% ipython --no-banner

In [1]: import numpy as np

In [2]: from numpy import linalg as LA

In [3]: np.set_printoptions(suppress=True, linewidth=100)

In [4]: rnd = lambda a: np.round(a, 1) + 0

In [5]: cent = 5 * np.array([[0.7, -2.7, -0.8, -0.7, -1.1],
   ...:     [0.8, -0.8, 1.5, 1.0, 0.0],
   ...:     [0.4, 1.4, 0.1, 0.4, 1.0]])

In [6]: rng = np.random.default_rng(64)

In [7]: labels = rng.integers(0, 3, 36)

In [8]: K = cent[labels] + rng.normal(size=(36, 5))

In [9]: rnd(K)
Out[9]: 
array([[  4.5,  -4.4,   6.3,   4.4,   0.9],
       [  2.6,   6.8,   1.1,   1.8,   3.8],
       [  3.8,   7.4,  -0.4,   0.2,   5.9],
       [  4.2,  -3.3,   9.2,   7.6,   0. ],
       [  4.8, -13.3,  -5.4,  -2.2,  -5.2],
       [  3.6, -13.2,  -4.4,  -1.5,  -2.5],
       [  4.9, -13.7,  -5.4,  -2.7,  -6.2],
       [  3.5, -12.6,  -4.3,  -3.4,  -5.8],
       [  3.4,  -3.1,   7.4,   6.4,  -0.1],
       [  2.6,   7.3,  -0.8,   3.1,   5.4],
       [  3.9,   8.7,  -0.2,   2.6,   5.1],
       [  4.9, -13.6,  -3.6,  -3.6,  -5.3],
       [  4.3,  -4. ,   8.1,   4.7,  -0.1],
       [  1.1,   6.7,   1.6,   1.4,   5.1],
       [  1.3,   7.5,   1.8,   2.8,   5.2],
       [  5.1,  -3.9,   8.4,   4.5,  -0.6],
       [  4.9,   7.2,   1.5,   2. ,   5.5],
       [  1.7, -14.3,  -4.2,  -2.1,  -4.9],
       [  0.9,   7. ,   1.1,   1.1,   5.6],
       [  6.1, -12.4,  -4. ,  -4.1,  -5.1],
       [  3.9,  -1.4,   7.1,   5.4,  -0.3],
       [  2.7,  -4.6,   7.5,   5.7,   1.6],
       [  2.2,  -4.9,   8.3,   4.2,  -1.3],
       [  4.3,  -4. ,   7. ,   4.1,   0.1],
       [  1.8,   6.8,   0.9,   1.6,   5.2],
       [  2.5,   7.7,   2. ,   1.9,   5.5],
       [  2.5, -13.1,  -5.3,  -3.2,  -6.6],
       [  2.4, -14.1,  -3.8,  -5.4,  -5.3],
       [  4.6,  -4. ,   6.4,   6.1,  -0.9],
       [  2. ,   4.7,  -1.5,   1.4,   5. ],
       [  4.4, -12.8,  -3.1,  -2.3,  -5.4],
       [  2.8,  -4. ,   7.2,   4.4,  -0.4],
       [  3.1,   6.3,   0.3,   1.3,   5.5],
       [  3.8,  -4. ,   7.2,   6.3,  -0.8],
       [  3.7,  -4.9,   7.3,   3.9,   1.7],
       [  1.4,   7.8,   0. ,   2.3,   5.5]])

In [10]: Xc = (K - K.mean(axis=0)) / K.std(axis=0)

In [11]: rnd(Xc.std(axis=0))
Out[11]: array([1., 1., 1., 1., 1.])

In [12]: np.argwhere(np.abs(Xc) > 2)
Out[12]: 
array([[19,  0],
       [27,  3]])

In [13]: coef = LA.lstsq(np.delete(Xc, 0, axis=1), Xc[:, 0])[0]

In [14]: rnd(coef)
Out[14]: array([ 0. ,  0.1,  0.2, -0.5])
